% python3 -q
>>> import numpy as np
>>> np.set_printoptions(precision=2, suppress=True, linewidth=100)
>>> W0 = np.load("w.npy")
>>> W0
array([[ 0.1 , -0.18, -0.9 , -1.  ],
       [ 0.4 , -0.81, -0.3 , -0.4 ],
       [ 0.7 , -1.38, -1.6 , -0.1 ],
       [-0.7 ,  1.42,  0.9 , -1.2 ],
       [ 0.1 , -0.22,  0.2 , -0.3 ],
       [-0.2 ,  0.4 ,  0.6 ,  1.1 ],
       [-0.2 ,  0.4 ,  1.4 ,  1.3 ],
       [-0.1 ,  0.19, -0.8 , -1.1 ],
       [ 0.1 , -0.19, -0.4 , -0.3 ],
       [ 0.4 , -0.76,  0.1 ,  0.6 ],
       [-0.4 ,  0.76, -1.9 ,  1.5 ],
       [ 0.8 , -1.62,  0.5 ,  1.7 ],
       [-0.9 ,  1.82,  1.6 ,  0.8 ],
       [ 0.5 , -0.99, -0.5 ,  0.2 ],
       [ 1.3 , -2.61, -1.4 ,  1.6 ]])
>>> D = np.linalg.norm(W0[:, None] - W0[None], axis=-1)
>>> np.linalg.matrix_rank(D ** 2)
np.int64(6)
>>> D[6].round(6).argsort(kind="stable")[:4]
array([ 6,  5, 12,  9])
>>> np.unravel_index(D.round(6).argmax(), D.shape)
(np.int64(12), np.int64(14))
>>> np.linalg.norm(W0 - W0.mean(axis=0), axis=1)
array([1.49, 0.94, 1.95, 2.62, 0.7 , 1.33, 2.  , 1.61, 0.64, 0.71, 2.4 , 2.18, 2.95, 0.9 , 3.19])
>>> D[:5, :5]
array([[0.  , 1.1 , 1.76, 2.55, 1.3 ],
       [1.1 , 0.  , 1.48, 2.87, 0.84],
       [1.76, 1.48, 0.  , 4.15, 2.23],
       [2.55, 2.87, 4.15, 0.  , 2.15],
       [1.3 , 0.84, 2.23, 2.15, 0.  ]])
>>> np.linalg.norm(W0, axis=1)
array([1.36, 1.03, 2.23, 2.18, 0.43, 1.33, 1.96, 1.38, 0.54, 1.05, 2.57, 2.53, 2.71, 1.23, 3.61])
>>> np.flatnonzero(D[6] < D.mean() / 2)
array([5, 6])
>>> q, V = np.linalg.qr(W0[:, :1])[0], np.linalg.qr(W0[:, 1:])[0]
>>> s = np.linalg.svd(q.T @ V, compute_uv=False)
>>> (s > 0.9).sum()
np.int64(1)
>>> s
array([1.])
>>> np.round(np.linalg.norm(q @ q.T - V @ V.T, 2), 2)
np.float64(1.0)
>>> U, s, Vt = np.linalg.svd(W0)
>>> np.argmax(s[:-1] / (s[1:] + 1e-6)) + 1
np.int64(3)
>>> out = U[:, :3] @ np.diag(s[:3]) @ Vt[:3]
>>> round(float(np.linalg.norm(W0 - out) / np.linalg.norm(W0)), 2)
0.0
>>> out
array([[ 0.09, -0.18, -0.9 , -1.  ],
       [ 0.41, -0.81, -0.3 , -0.4 ],
       [ 0.69, -1.39, -1.6 , -0.1 ],
       [-0.7 ,  1.42,  0.9 , -1.2 ],
       [ 0.11, -0.22,  0.2 , -0.3 ],
       [-0.2 ,  0.4 ,  0.6 ,  1.1 ],
       [-0.2 ,  0.4 ,  1.4 ,  1.3 ],
       [-0.1 ,  0.19, -0.8 , -1.1 ],
       [ 0.1 , -0.19, -0.4 , -0.3 ],
       [ 0.38, -0.77,  0.1 ,  0.6 ],
       [-0.4 ,  0.76, -1.9 ,  1.5 ],
       [ 0.81, -1.62,  0.5 ,  1.7 ],
       [-0.91,  1.82,  1.6 ,  0.8 ],
       [ 0.5 , -0.99, -0.5 ,  0.2 ],
       [ 1.3 , -2.61, -1.4 ,  1.6 ]])
>>> np.linalg.matrix_rank(out)
np.int64(3)
>>> np.linalg.matrix_rank(W0, rtol=0.05)
np.int64(3)
>>> vec = np.array([2, 1, 1, 1])
>>> y = W0 @ vec
>>> np.linalg.solve(W0.T @ W0, W0.T @ y)
array([2., 1., 1., 1.])
>>> try:
...     np.linalg.solve(W0, y)
... except np.linalg.LinAlgError as e:
...     print("failed:", e)
... 
failed: Last 2 dimensions of the array must be square
>>> np.linalg.lstsq(W0, y)[0]
array([2., 1., 1., 1.])
>>> np.round(np.linalg.pinv(W0) @ W0, 2) + 0
array([[1., 0., 0., 0.],
       [0., 1., 0., 0.],
       [0., 0., 1., 0.],
       [0., 0., 0., 1.]])
>>> rng = np.random.default_rng(71)
>>> y = y + 0.05 * rng.normal(size=15)
>>> y
array([-1.88, -0.68, -1.69, -0.28, -0.09,  1.73,  2.72, -1.98, -0.72,  0.72, -0.4 ,  2.18,  2.4 ,
       -0.27,  0.21])
>>> c, *_ = np.linalg.lstsq(W0, y)
>>> [round(float(np.linalg.norm(np.linalg.solve(W0.T @ W0 + lam * np.eye(4), W0.T @ y))), 2) for lam in (0, 1, 10, 100)]
[2.05, 1.34, 0.88, 0.2]
>>> c.round()
array([1., 1., 1., 1.])
>>> c
array([1.32, 0.66, 1.  , 1.01])
>>> round(np.linalg.norm(y - W0 @ c), 2)
np.float64(0.09)
>>> mat = np.array([[-0.7, -1.1, 2.2, -0.2, -1.8], [0.2, 0.8, 1.2, -0.9, 0.2]])
>>> mat[1] = mat[0] + 0.05 * rng.normal(size=5)
>>> mat
array([[-0.7 , -1.1 ,  2.2 , -0.2 , -1.8 ],
       [-0.76, -1.07,  2.18, -0.19, -1.78]])
>>> U, s, Vt = np.linalg.svd(mat)
>>> np.argmax(s[:-1] / (s[1:] + 1e-6)) + 1
np.int64(1)
>>> out = U[:, :1] @ np.diag(s[:1]) @ Vt[:1]
>>> np.linalg.matrix_rank(out)
np.int64(1)
>>> np.round(np.linalg.norm(mat - out) / np.linalg.norm(mat), 2)
np.float64(0.01)
>>> np.linalg.matrix_rank(mat, rtol=0.05)
np.int64(1)
>>> C2 = mat.T @ mat
>>> round(np.trace(C2), 2), np.round((mat ** 2).sum(), 2)
(np.float64(19.48), np.float64(19.48))
>>> (mat @ mat.T).shape
(2, 2)
>>> np.round(np.linalg.eigvalsh(C2)[::-1], 2) + 0
array([19.48,  0.  ,  0.  ,  0.  ,  0.  ])
>>> round(np.linalg.norm(mat) ** 2 / np.linalg.norm(mat, 2) ** 2, 2)
np.float64(1.0)
>>> np.round(np.linalg.norm(mat[0] - mat[1]), 2)
np.float64(0.07)
>>> round(float(np.linalg.norm(mat, "nuc")), 2)
4.46
>>> np.linalg.norm(mat, axis=1).argmax()
np.int64(0)
>>> out = np.array([[5, 5], [8, 4], [3, 2], [1, 4], [1, 2]])
>>> out.T @ mat.T
array([[-7.7 , -7.8 ],
       [-7.9 , -8.03]])
>>> np.vstack([mat, out.T]).shape
(4, 5)
>>> mat @ out
array([[-7.7 , -7.9 ],
       [-7.8 , -8.03]])
>>> np.einsum("ij->j", mat)
array([-1.46, -2.17,  4.38, -0.39, -3.58])
>>> np.linalg.matrix_rank(np.vstack([mat, out.T]))
np.int64(4)
>>> np.einsum("ik,kj->ji", mat, out)
array([[-7.7 , -7.8 ],
       [-7.9 , -8.03]])
>>> np.einsum("ik,kj->ij", mat, out)
array([[-7.7 , -7.9 ],
       [-7.8 , -8.03]])
>>> np.linalg.matrix_rank(mat @ out)
np.int64(2)
>>> F = np.load("run11.npy")
>>> F
array([[ 5., -2.,  0.,  0.,  0.,  0.],
       [-2.,  6., -2.,  0.,  0.,  0.],
       [ 0., -2.,  7., -2.,  0.,  0.],
       [ 0.,  0., -2.,  5., -2.,  0.],
       [ 0.,  0.,  0., -2.,  7., -2.],
       [ 0.,  0.,  0.,  0., -2.,  8.]])
>>> # symmetric, so the eigenvalues are real
>>> lab = rng.permutation(6)
>>> lab
array([2, 5, 0, 3, 1, 4])
>>> out = F[lab][:, lab]
>>> round(float(np.linalg.det(out)), 2), round(np.linalg.det(F[lab]), 2)
(31528.0, np.float64(-31528.0))
>>> np.diag(out)
array([7., 8., 5., 5., 6., 7.])
>>> np.sort(np.abs(np.linalg.eigvals(out)))
array([ 2.42,  3.46,  5.74,  7.  ,  9.23, 10.15])
>>> out = F / np.sqrt((F ** 2).mean(axis=1, keepdims=True))
>>> np.linalg.matrix_rank(out) == np.linalg.matrix_rank(F)
np.True_
>>> np.linalg.norm(out, axis=1)
array([2.45, 2.45, 2.45, 2.45, 2.45, 2.45])
>>> vals, V = np.linalg.eigh(F)
>>> (vals > 1e-8).sum(), (vals < -1e-8).sum()
(np.int64(6), np.int64(0))
>>> np.round(V.T @ V, 2) + 0
array([[1., 0., 0., 0., 0., 0.],
       [0., 1., 0., 0., 0., 0.],
       [0., 0., 1., 0., 0., 0.],
       [0., 0., 0., 1., 0., 0.],
       [0., 0., 0., 0., 1., 0.],
       [0., 0., 0., 0., 0., 1.]])
>>> vals
array([ 2.42,  3.46,  5.74,  7.  ,  9.23, 10.15])
>>> np.linalg.eigvalsh(F + -3 * np.eye(6))
array([-0.58,  0.46,  2.74,  4.  ,  6.23,  7.15])
>>> u = np.array([2, 0, 0, 2, 0, 0])
>>> out = F + np.outer(u, np.eye(6)[0])
>>> np.linalg.matrix_rank(out - F)
np.int64(1)
>>> out
array([[ 7., -2.,  0.,  0.,  0.,  0.],
       [-2.,  6., -2.,  0.,  0.,  0.],
       [ 0., -2.,  7., -2.,  0.,  0.],
       [ 2.,  0., -2.,  5., -2.,  0.],
       [ 0.,  0.,  0., -2.,  7., -2.],
       [ 0.,  0.,  0.,  0., -2.,  8.]])
>>> X = rng.normal(size=(22, 5)) + 10 * np.array([1, 2, 1, 2, 0])
>>> X
array([[10.86, 20.64,  9.83, 21.22, -0.62],
       [ 8.64, 20.02,  9.06, 19.93,  0.27],
       [11.52, 19.77, 10.1 , 20.66,  0.79],
       [ 9.88, 20.91,  9.  , 19.47, -0.69],
       [ 9.68, 20.6 , 10.02, 20.95, -1.35],
       [ 9.43, 20.75,  9.86, 19.63, -1.93],
       [10.63, 18.91, 10.41, 18.97, -0.54],
       [11.5 , 18.99,  9.08, 19.78, -1.82],
       [ 9.99, 20.03,  9.7 , 19.16, -0.1 ],
       [ 9.32, 19.64,  9.17, 20.56, -0.42],
       [10.92, 19.13,  9.7 , 19.29,  0.42],
       [11.1 , 20.73, 11.57, 20.5 , -1.55],
       [10.18, 21.  , 10.67, 20.07,  0.14],
       [10.11, 18.23,  9.17, 20.52,  1.14],
       [ 9.2 , 19.42, 10.37, 20.38, -0.22],
       [ 9.18, 20.73, 10.87, 18.59, -1.48],
       [10.5 , 20.13,  9.08, 19.7 ,  0.1 ],
       [11.01, 20.53, 10.58, 20.64,  0.12],
       [10.01, 19.88, 10.65, 19.48, -1.35],
       [10.95, 20.63, 12.32, 20.82, -0.31],
       [ 9.5 , 21.85, 10.81, 18.53, -0.6 ],
       [ 9.92, 21.07,  9.41, 17.78,  0.6 ]])
>>> U, s, Vt = np.linalg.svd(X)
>>> s
array([148.8 ,   4.97,   3.84,   3.48,   2.89])
>>> np.argmax(s[:-1] / (s[1:] + 1e-6)) + 1
np.int64(1)
>>> out = U[:, :1] @ np.diag(s[:1]) @ Vt[:1]
>>> round(float(np.abs(X - out).max()), 2)
1.65
>>> np.linalg.matrix_rank(out)
np.int64(1)
>>> M = np.load("case10.npy")
>>> M
array([[ 7, -7, -7,  7,  7, -7],
       [ 3, -3, -3,  3,  3, -3],
       [ 3, -3, -3,  3,  3, -3],
       [ 8, -8, -8,  8,  8, -8],
       [ 7, -7, -7,  7,  7, -7],
       [ 6, -6, -6,  6,  6, -6]])
>>> np.unique(M.round(6), axis=0).shape
(4, 6)
>>> np.abs(np.diag(np.linalg.qr(M)[1])) > 1e-9
array([ True, False, False, False, False, False])
>>> np.linalg.lstsq(M[:-1].T, M[-1])[2]
np.int32(1)
>>> [round(float(x), 2) for x in np.linalg.svd(M, compute_uv=False)[:3]]
[36.0, 0.0, 0.0]
>>> np.argsort(-np.linalg.norm(M, axis=0).round(6), kind="stable")[:3]
array([0, 1, 2])
>>> arr = np.array([[2, 2, 0, 1, 2, -1],
...     [2, 2, 0, 1, 2, -1],
...     [1, 1, -1, 0, 1, -2],
...     [5, 5, 3, 4, 5, 2]])
>>> # columns 0 and 1 are equal
>>> out = arr / np.sqrt((arr ** 2).mean(axis=1, keepdims=True))
>>> np.linalg.matrix_rank(arr - arr.mean(axis=1, keepdims=True))
np.int64(1)
>>> np.linalg.matrix_rank(out) == np.linalg.matrix_rank(arr)
np.True_
>>> arr - arr.mean(axis=1, keepdims=True)
array([[ 1.,  1., -1.,  0.,  1., -2.],
       [ 1.,  1., -1.,  0.,  1., -2.],
       [ 1.,  1., -1.,  0.,  1., -2.],
       [ 1.,  1., -1.,  0.,  1., -2.]])
>>> out[3]
array([1.2 , 1.2 , 0.72, 0.96, 1.2 , 0.48])
>>> rk = np.linalg.matrix_rank(arr)
>>> rk
np.int64(2)
>>> ns = np.linalg.svd(arr)[2][rk:].T
>>> np.allclose(arr @ ns, 0)
True
>>> [int(np.linalg.matrix_rank(arr[:i])) for i in range(1, len(arr) + 1)]
[1, 1, 2, 2]
>>> ns @ ns.T
array([[ 0.71, -0.29, -0.04, -0.17, -0.29,  0.08],
       [-0.29,  0.71, -0.04, -0.17, -0.29,  0.08],
       [-0.04, -0.04,  0.71, -0.17, -0.04, -0.42],
       [-0.17, -0.17, -0.17,  0.83, -0.17, -0.17],
       [-0.29, -0.29, -0.04, -0.17,  0.71,  0.08],
       [ 0.08,  0.08, -0.42, -0.17,  0.08,  0.33]])
>>> np.linalg.matrix_rank(arr.T @ arr), np.linalg.matrix_rank(arr @ arr.T)
(np.int64(2), np.int64(2))
>>> [int(np.linalg.matrix_rank(arr[:, :j + 1])) for j in range(6)]
[1, 1, 2, 2, 2, 2]
>>> np.round(arr @ ns, 2) + 0
array([[0., 0., 0., 0.],
       [0., 0., 0., 0.],
       [0., 0., 0., 0.],
       [0., 0., 0., 0.]])
>>> U, s, Vt = np.linalg.svd(arr)
>>> V = Vt[:(s > 1e-8).sum()]
>>> vec = arr[3] + -1 * arr[2] + rng.integers(2) * np.eye(6)[3]
>>> vec
array([4., 4., 4., 5., 4., 4.])
>>> np.round(np.linalg.norm(vec - V.T @ V @ vec), 2)
np.float64(0.91)
>>> K = np.load("layer12.npy")
>>> K
array([[ 29.,  20.,  40.,  20., -40., -45.],
       [ 20.,  20.,  32.,  16., -32., -36.],
       [ 40.,  32.,  68.,  32., -64., -72.],
       [ 20.,  16.,  32.,  20., -32., -36.],
       [-40., -32., -64., -32.,  68.,  72.],
       [-45., -36., -72., -36.,  72.,  85.]])
>>> U, s, Vt = np.linalg.svd(K)
>>> np.argmax(s[:-1] / (s[1:] + 1e-6)) + 1
np.int64(1)
>>> out = U[:, :1] @ np.diag(s[:1]) @ Vt[:1]
>>> round(float(np.abs(K - out).max()), 2)
3.76
>>> np.linalg.matrix_rank(K, rtol=0.05)
np.int64(1)
>>> np.round(np.linalg.norm(K - out) / np.linalg.norm(K), 2)
np.float64(0.03)
>>> out
array([[ 25.38,  20.3 ,  40.6 ,  20.3 , -40.6 , -45.68],
       [ 20.3 ,  16.24,  32.48,  16.24, -32.48, -36.54],
       [ 40.6 ,  32.48,  64.96,  32.48, -64.96, -73.08],
       [ 20.3 ,  16.24,  32.48,  16.24, -32.48, -36.54],
       [-40.6 , -32.48, -64.96, -32.48,  64.96,  73.08],
       [-45.68, -36.54, -73.08, -36.54,  73.08,  82.22]])
